% ipython --no-banner

In [1]: import numpy as np

In [2]: np.set_printoptions(precision=2, suppress=True, linewidth=160, legacy="1.25")

In [3]: E = np.load("test5.npy")

In [4]: E
Out[4]: 
array([[-2., -3.,  0.,  0.,  0.,  0.,  0.,  0.,  0.],
       [-3.,  3., -3.,  0.,  0.,  0.,  0.,  0.,  0.],
       [ 0., -3.,  2., -3.,  0.,  0.,  0.,  0.,  0.],
       [ 0.,  0., -3., -2., -3.,  0.,  0.,  0.,  0.],
       [ 0.,  0.,  0., -3.,  2., -3.,  0.,  0.,  0.],
       [ 0.,  0.,  0.,  0., -3., -2., -3.,  0.,  0.],
       [ 0.,  0.,  0.,  0.,  0., -3., -1., -3.,  0.],
       [ 0.,  0.,  0.,  0.,  0.,  0., -3.,  2., -3.],
       [ 0.,  0.,  0.,  0.,  0.,  0.,  0., -3.,  0.]])

In [5]: rng = np.random.default_rng(827262)

In [6]: idx = rng.permutation(9)

In [7]: idx
Out[7]: array([1, 6, 3, 0, 2, 8, 5, 7, 4])

In [8]: A2 = E[idx][:, idx]

In [9]: np.sort(np.abs(np.linalg.eigvals(A2)))
Out[9]: array([0.22, 1.58, 2.34, 3.46, 4.55, 4.73, 5.6 , 6.16, 6.76])

In [10]: np.allclose(A2, E)
Out[10]: False

In [11]: np.trace(A2)
Out[11]: 2.0

In [12]: np.trace(E)
Out[12]: 2.0

In [13]: np.sort(np.abs(np.linalg.eigvals(E)))
Out[13]: array([0.22, 1.58, 2.34, 3.46, 4.55, 4.73, 5.6 , 6.16, 6.76])

In [14]: np.allclose(E, E.T)
Out[14]: True

In [15]: E.inv()
Traceback (most recent call last):
  Cell In[15], line 1
    E.inv()
AttributeError: 'numpy.ndarray' object has no attribute 'inv'


In [16]: assert E == E.T
Traceback (most recent call last):
  Cell In[16], line 1
    assert E == E.T
ValueError: The truth value of an array with more than one element is ambiguous. Use a.any() or a.all()


In [17]: E @ E
Out[17]: 
array([[ 13.,  -3.,   9.,   0.,   0.,   0.,   0.,   0.,   0.],
       [ -3.,  27., -15.,   9.,   0.,   0.,   0.,   0.,   0.],
       [  9., -15.,  22.,   0.,   9.,   0.,   0.,   0.,   0.],
       [  0.,   9.,   0.,  22.,   0.,   9.,   0.,   0.,   0.],
       [  0.,   0.,   9.,   0.,  22.,   0.,   9.,   0.,   0.],
       [  0.,   0.,   0.,   9.,   0.,  22.,   9.,   9.,   0.],
       [  0.,   0.,   0.,   0.,   9.,   9.,  19.,  -3.,   9.],
       [  0.,   0.,   0.,   0.,   0.,   9.,  -3.,  22.,  -6.],
       [  0.,   0.,   0.,   0.,   0.,   0.,   9.,  -6.,   9.]])

In [18]: f = np.array([6, 8])

In [19]: np.correlate(E[8], E[5], "full")
Out[19]: array([0., 0., 0., 0., 0., 0., 0., 0., 0., 9., 6., 9., 0., 0., 0., 0., 0.])

In [20]: np.convolve(E[8], f)
Out[20]: array([  0.,   0.,   0.,   0.,   0.,   0.,   0., -18., -24.,   0.])

In [21]: print(np.array([np.convolve(row, f, "same") for row in E]))
[[-12. -34. -24.   0.   0.   0.   0.   0.   0.]
 [-18.  -6.   6. -24.   0.   0.   0.   0.   0.]
 [  0. -18. -12.  -2. -24.   0.   0.   0.   0.]
 [  0.   0. -18. -36. -34. -24.   0.   0.   0.]
 [  0.   0.   0. -18. -12.  -2. -24.   0.   0.]
 [  0.   0.   0.   0. -18. -36. -34. -24.   0.]
 [  0.   0.   0.   0.   0. -18. -30. -26. -24.]
 [  0.   0.   0.   0.   0.   0. -18. -12.  -2.]
 [  0.   0.   0.   0.   0.   0.   0. -18. -24.]]

In [22]: A2 = E / np.linalg.norm(E, axis=1, keepdims=True)

In [23]: gram = A2 @ A2.T

In [24]: np.linalg.norm(A2, axis=1)
Out[24]: array([1., 1., 1., 1., 1., 1., 1., 1., 1.])

In [25]: print((np.abs(gram) > 0.9).astype(int))
[[1 0 0 0 0 0 0 0 0]
 [0 1 0 0 0 0 0 0 0]
 [0 0 1 0 0 0 0 0 0]
 [0 0 0 1 0 0 0 0 0]
 [0 0 0 0 1 0 0 0 0]
 [0 0 0 0 0 1 0 0 0]
 [0 0 0 0 0 0 1 0 0]
 [0 0 0 0 0 0 0 1 0]
 [0 0 0 0 0 0 0 0 1]]

In [26]: np.degrees(np.arccos(np.clip(gram[5, 1], -1, 1)))
Out[26]: 90.0

In [27]: K = np.loadtxt("mat.csv", delimiter=",")

In [28]: K
Out[28]: 
array([[ 5.,  5.,  5.,  5.],
       [ 5., 10., 10., 10.],
       [ 5., 10., 15., 15.],
       [ 5., 10., 15., 20.]])

In [29]: # symmetric

In [30]: L = np.linalg.cholesky(K)

In [31]: np.diag(L) ** 2
Out[31]: array([5., 5., 5., 5.])

In [32]: round(float(np.prod(np.diag(L)) ** 2), 2), np.round(np.linalg.det(K), 2)
Out[32]: (625.0, 625.0)

In [33]: w, V = np.linalg.eig(K)

In [34]: np.sort(np.linalg.eigvals(np.linalg.inv(K)))
Out[34]: array([0.02, 0.2 , 0.47, 0.71])

In [35]: np.round(K @ V[:, 0] - w[0] * V[:, 0], 2) + 0
Out[35]: array([0., 0., 0., 0.])

In [36]: w, V = np.linalg.eigh(K)

In [37]: vec = np.array([3, -1, -3, 0])

In [38]: np.linalg.eigvalsh(K[1:, 1:])
Out[38]: array([ 1.61,  3.93, 39.46])

In [39]: vec @ K @ vec
Out[39]: 130.0

In [40]: V * np.sqrt(w) @ V.T
Out[40]: 
array([[1.93, 0.82, 0.59, 0.51],
       [0.82, 2.52, 1.33, 1.1 ],
       [0.59, 1.33, 3.03, 1.92],
       [0.51, 1.1 , 1.92, 3.85]])

In [41]: V * np.abs(w) @ V.T
Out[41]: 
array([[ 5.,  5.,  5.,  5.],
       [ 5., 10., 10., 10.],
       [ 5., 10., 15., 15.],
       [ 5., 10., 15., 20.]])

In [42]: (np.sign(V[:, -1].round(6)) == np.sign(V[0, -1].round(6))).astype(int)
Out[42]: array([1, 1, 1, 1])

In [43]: M = np.load("out9.npy")

In [44]: M
Out[44]: 
array([[-4., -2.,  0., -2.,  0.,  0.],
       [-2., -4., -1.,  2.,  0.,  0.],
       [-4., -4.,  1., -2.,  0.,  0.],
       [ 1.,  3.,  3.,  0.,  0.,  0.],
       [ 0.,  0.,  0.,  0.,  3.,  3.],
       [ 0.,  0.,  0.,  0., -3.,  2.]])

In [45]: # 2 blocks once reordered

In [46]: A2 = np.linalg.invert(M)
Traceback (most recent call last):
  Cell In[46], line 1
    A2 = np.linalg.invert(M)
AttributeError: module 'numpy.linalg' has no attribute 'invert'


In [47]: A2 = np.linalg.inv(M)

In [48]: np.round(np.linalg.cond(M), 2)
Out[48]: 8.75

In [49]: np.round(M @ A2, 2) + 0
Out[49]: 
array([[1., 0., 0., 0., 0., 0.],
       [0., 1., 0., 0., 0., 0.],
       [0., 0., 1., 0., 0., 0.],
       [0., 0., 0., 1., 0., 0.],
       [0., 0., 0., 0., 1., 0.],
       [0., 0., 0., 0., 0., 1.]])

In [50]: np.linalg.det(M) * A2
Out[50]: 
array([[-720., -270.,  450., -240.,   -0.,   -0.],
       [ 540.,   30., -510.,  180.,   -0.,   -0.],
       [-300.,   60.,  360.,  360.,    0.,    0.],
       [ 210.,  510., -390.,  300.,   -0.,   -0.],
       [   0.,    0.,    0.,    0.,  184., -276.],
       [   0.,    0.,    0.,    0.,  276.,  276.]])

In [51]: gram = M.T @ M

In [52]: np.allclose(gram, gram.T)
Out[52]: True

In [53]: gram
Out[53]: 
array([[37., 35.,  1., 12.,  0.,  0.],
       [35., 45.,  9.,  4.,  0.,  0.],
       [ 1.,  9., 11., -4.,  0.,  0.],
       [12.,  4., -4., 12.,  0.,  0.],
       [ 0.,  0.,  0.,  0., 18.,  3.],
       [ 0.,  0.,  0.,  0.,  3., 13.]])

In [54]: (M @ M.T).shape
Out[54]: (6, 6)

In [55]: np.linalg.svd(M, compute_uv=False) ** 2
Out[55]: array([78.71, 20.05, 19.41, 11.59,  5.21,  1.03])

In [56]: np.linalg.eigvalsh(gram)[::-1]
Out[56]: array([78.71, 20.05, 19.41, 11.59,  5.21,  1.03])

In [57]: np.trace(gram), (M ** 2).sum()
Out[57]: (136.0, 136.0)

In [58]: X = np.load("dump.npy")

In [59]: X
Out[59]: 
array([[-20.77,  33.54,  33.65],
       [-18.9 ,  31.18,  30.64],
       [-15.35,  26.74,  24.99],
       [-15.18,  26.53,  24.72],
       [-13.06,  23.9 ,  21.38],
       [-12.48,  23.18,  20.46],
       [ -8.63,  18.45,  14.48],
       [ -5.39,  14.49,   9.54],
       [ -1.92,  10.18,   4.34],
       [  0.75,   6.57,   0.45],
       [  1.05,   6.1 ,   0.02],
       [  1.74,   4.83,  -0.98],
       [  1.79,   4.72,  -1.05],
       [  1.97,   4.22,  -1.34],
       [  2.09,   2.85,  -1.65],
       [  1.51,   1.64,  -1.21],
       [  0.72,   0.73,  -0.56],
       [ -0.18,  -0.18,   0.13],
       [ -0.82,  -0.83,   0.59],
       [ -1.06,  -1.08,   0.75],
       [ -1.98,  -2.08,   1.32],
       [ -2.18,  -2.31,   1.44],
       [ -2.69,  -2.91,   1.7 ],
       [ -3.42,  -3.86,   2.05],
       [ -4.59,  -5.52,   2.48],
       [ -5.24,  -6.57,   2.65],
       [ -5.97,  -7.84,   2.78],
       [ -6.27,  -8.38,   2.8 ],
       [ -7.89, -11.8 ,   2.72],
       [ -8.52, -13.35,   2.56],
       [ -8.57, -13.47,   2.54],
       [ -8.72, -13.86,   2.49],
       [ -8.78, -14.01,   2.47],
       [-10.22, -18.29,   1.67],
       [-10.86, -20.49,   1.13],
       [-13.96, -35.98,  -4.22],
       [-14.36, -38.98,  -5.49],
       [-15.33, -48.56,  -9.85],
       [-15.33, -48.57,  -9.86],
       [-16.25, -67.41, -19.54],
       [-16.2 , -88.92, -31.77]])

In [60]: gram = np.cov(X, rowvar=False)

In [61]: round(np.corrcoef(X[:, 0], X[:, 1])[0, 1], 2)
Out[61]: 0.25

In [62]: np.argwhere(np.triu(np.abs(np.corrcoef(X.T)) > 0.8, 1))
Out[62]: array([[1, 2]])

In [63]: print(np.argsort(-X.std(axis=0).round(6), kind="stable"))
[1 2 0]

In [64]: np.linalg.eigvalsh(gram)[::-1]
Out[64]: array([765.95,  71.71,   0.94])

In [65]: X.std(axis=0)
Out[65]: array([ 6.62, 25.16, 11.89])

In [66]: print(np.corrcoef(X.T))
[[ 1.    0.25 -0.24]
 [ 0.25  1.    0.87]
 [-0.24  0.87  1.  ]]

In [67]: U, sv, Vh = np.linalg.svd(X)

In [68]: np.argmax(sv[:-1] / (sv[1:] + 1e-6)) + 1
Out[68]: 2

In [69]: A2 = U[:, :2] @ np.diag(sv[:2]) @ Vh[:2]

In [70]: print(np.round(np.abs(X - A2).max(), 2))
1.95

In [71]: print(np.linalg.matrix_rank(X, rtol=0.05))
2

In [72]: cen = (X - X.mean(axis=0)) / X.std(axis=0)

In [73]: cen.std(axis=0)
Out[73]: array([1., 1., 1.])

In [74]: beta = np.linalg.lstsq(np.delete(cen, 1, axis=1), cen[:, 1])[0]

In [75]: print(beta)
[0.49 0.99]

In [76]: vec = np.array([3, -2, -3])

In [77]: X @ np.eye(3)[0]
Out[77]: 
array([-20.77, -18.9 , -15.35, -15.18, -13.06, -12.48,  -8.63,  -5.39,  -1.92,   0.75,   1.05,   1.74,   1.79,   1.97,   2.09,   1.51,   0.72,  -0.18,  -0.82,
        -1.06,  -1.98,  -2.18,  -2.69,  -3.42,  -4.59,  -5.24,  -5.97,  -6.27,  -7.89,  -8.52,  -8.57,  -8.72,  -8.78, -10.22, -10.86, -13.96, -14.36, -15.33,
       -15.33, -16.25, -16.2 ])

In [78]: F = rng.normal(size=(25, 8)) + 5 * np.array([1, 5, 3, 4, 3, 2, 1, 3])

In [79]: F
Out[79]: 
array([[ 4.85, 24.46, 15.27, 18.7 , 16.3 ,  8.45,  4.57, 16.19],
       [ 5.16, 24.33, 13.62, 21.89, 14.44, 10.35,  5.41, 15.59],
       [ 4.45, 24.79, 16.07, 20.73, 15.11,  9.33,  6.25, 16.43],
       [ 7.24, 24.2 , 15.87, 17.47, 14.54,  7.75,  4.67, 13.66],
       [ 5.15, 25.72, 14.38, 20.12, 18.04,  8.76,  5.21, 13.83],
       [ 4.78, 26.14, 16.33, 19.7 , 15.27, 12.31,  6.54, 15.66],
       [ 4.84, 24.6 , 15.71, 21.58, 16.05, 10.95,  4.24, 14.76],
       [ 5.44, 23.92, 13.87, 18.95, 14.86, 10.91,  5.78, 15.01],
       [ 4.84, 25.3 , 15.13, 19.96, 13.86,  9.72,  4.54, 15.81],
       [ 5.03, 24.33, 16.33, 19.88, 13.96, 10.22,  4.99, 15.37],
       [ 4.01, 22.22, 16.2 , 21.02, 15.72, 11.4 ,  3.66, 12.81],
       [ 5.61, 25.99, 16.75, 21.32, 16.08, 10.81,  4.55, 14.87],
       [ 4.45, 25.16, 14.81, 20.53, 14.13,  9.82,  3.75, 15.67],
       [ 4.09, 25.38, 13.99, 18.98, 15.32, 13.35,  6.52, 16.16],
       [ 7.25, 24.45, 14.98, 20.4 , 14.91,  8.85,  5.81, 15.59],
       [ 5.19, 25.39, 13.51, 18.15, 13.07,  9.98,  3.89, 14.1 ],
       [ 4.99, 26.06, 14.42, 19.26, 15.11, 10.01,  4.88, 14.95],
       [ 5.25, 25.74, 15.8 , 19.65, 16.48,  9.08,  5.11, 15.42],
       [ 5.45, 25.02, 16.88, 20.64, 15.28, 11.53,  5.41, 15.5 ],
       [ 7.02, 24.87, 15.95, 19.32, 14.77, 11.21,  4.94, 16.14],
       [ 5.46, 25.64, 15.36, 19.4 , 12.93, 10.54,  4.18, 15.53],
       [ 6.25, 25.61, 15.4 , 19.24, 15.46, 10.89,  5.32, 13.96],
       [ 5.66, 25.17, 13.35, 20.06, 14.35, 12.32,  6.09, 14.67],
       [ 3.01, 23.98, 15.22, 20.45, 14.96, 11.76,  4.36, 15.08],
       [ 5.39, 26.46, 14.31, 20.48, 13.43,  8.03,  4.65, 15.86]])

In [80]: A2 = F / np.sqrt((F ** 2).mean(axis=1, keepdims=True))

In [81]: print(A2[11])
[0.35 1.62 1.04 1.33 1.   0.67 0.28 0.93]

In [82]: np.linalg.matrix_rank(F - F.mean(axis=1, keepdims=True))
Out[82]: 7

In [83]: print(np.linalg.norm(A2, axis=1))
[2.83 2.83 2.83 2.83 2.83 2.83 2.83 2.83 2.83 2.83 2.83 2.83 2.83 2.83 2.83 2.83 2.83 2.83 2.83 2.83 2.83 2.83 2.83 2.83 2.83]

In [84]: U, sv, Vh = np.linalg.svd(F)

In [85]: np.argmax(sv[:-1] / (sv[1:] + 1e-6)) + 1
Out[85]: 1

In [86]: sv
Out[86]: array([215.99,   7.3 ,   6.29,   5.22,   4.77,   3.96,   3.87,   2.21])

In [87]: A2 = U[:, :1] @ np.diag(sv[:1]) @ Vh[:1]

In [88]: round(float(np.linalg.norm(F - A2, 2)), 2), round(sv[1], 2)
Out[88]: (7.3, 7.3)

In [89]: round(float(np.abs(F - A2).max()), 2)
Out[89]: 2.9

In [90]: cen = F - F.mean(axis=0)

In [91]: U, sv, Vh = np.linalg.svd(cen, full_matrices=False)

In [92]: np.abs(Vh[0]).argmax()
Out[92]: 5

In [93]: Vh[0] * np.sign(Vh[0, np.abs(Vh[0]).argmax()])
Out[93]: array([-0.37, -0.1 ,  0.07,  0.31,  0.14,  0.84,  0.15,  0.04])

In [94]: np.searchsorted(np.cumsum(sv ** 2) / (sv ** 2).sum(), 0.9) + 1
Out[94]: 6

In [95]: round((sv ** 2).sum() ** 2 / (sv ** 4).sum(), 2)
Out[95]: 5.91

In [96]: A = np.load("w.npy")

In [97]: print(A)
[[ 4  4  6  3  5  7  0]
 [ 4  6  4  6  6  6  5]
 [ 6  4  2  7 10  8  7]
 [ 3  6  7  4  6  6 10]
 [ 5  6 10  6  2  7  4]
 [ 7  6  8  6  7  6  5]
 [ 0  5  7 10  4  5  6]]

In [98]: U, sv, Vh = np.linalg.svd(A, full_matrices=False)

In [99]: (sv > 1e-8).sum()
Out[99]: 7

In [100]: sv
Out[100]: array([39.76,  8.95,  7.69,  5.45,  2.8 ,  1.96,  1.71])

In [101]: np.cumsum(sv ** 2) / np.sum(sv ** 2)
Out[101]: array([0.9 , 0.94, 0.97, 0.99, 1.  , 1.  , 1.  ])

In [102]: np.abs(U[:, 0]).round(6).argmax()
Out[102]: 5

In [103]: sv / sv[0]
Out[103]: array([1.  , 0.23, 0.19, 0.14, 0.07, 0.05, 0.04])

In [104]: np.round(Vh @ Vh.T, 2) + 0
Out[104]: 
array([[1., 0., 0., 0., 0., 0., 0.],
       [0., 1., 0., 0., 0., 0., 0.],
       [0., 0., 1., 0., 0., 0., 0.],
       [0., 0., 0., 1., 0., 0., 0.],
       [0., 0., 0., 0., 1., 0., 0.],
       [0., 0., 0., 0., 0., 1., 0.],
       [0., 0., 0., 0., 0., 0., 1.]])

In [105]: th = np.radians(120)

In [106]: R = np.eye(7)

In [107]: R[2, 2] = R[5, 5] = np.cos(th)

In [108]: R[2, 5], R[5, 2] = -np.sin(th), np.sin(th)

In [109]: R
Out[109]: 
array([[ 1.  ,  0.  ,  0.  ,  0.  ,  0.  ,  0.  ,  0.  ],
       [ 0.  ,  1.  ,  0.  ,  0.  ,  0.  ,  0.  ,  0.  ],
       [ 0.  ,  0.  , -0.5 ,  0.  ,  0.  , -0.87,  0.  ],
       [ 0.  ,  0.  ,  0.  ,  1.  ,  0.  ,  0.  ,  0.  ],
       [ 0.  ,  0.  ,  0.  ,  0.  ,  1.  ,  0.  ,  0.  ],
       [ 0.  ,  0.  ,  0.87,  0.  ,  0.  , -0.5 ,  0.  ],
       [ 0.  ,  0.  ,  0.  ,  0.  ,  0.  ,  0.  ,  1.  ]])

In [110]: A2 = A @ R.T

In [111]: np.allclose(A @ A.T, A2 @ A2.T)
Out[111]: True

In [112]: np.abs(A2 - A).max(axis=0)
Out[112]: array([ 0.  ,  0.  , 21.06,  0.  ,  0.  , 10.27,  0.  ])

In [113]: np.allclose(np.linalg.norm(A, axis=1), np.linalg.norm(A2, axis=1))
Out[113]: True

In [114]: np.round(np.linalg.det(R), 2), np.trace(R)
Out[114]: (1.0, 4.0)

In [115]: np.linalg.svd(A, compute_uv=False), np.linalg.svd(A2, compute_uv=False)
Out[115]: 
(array([39.76,  8.95,  7.69,  5.45,  2.8 ,  1.96,  1.71]),
 array([39.76,  8.95,  7.69,  5.45,  2.8 ,  1.96,  1.71]))
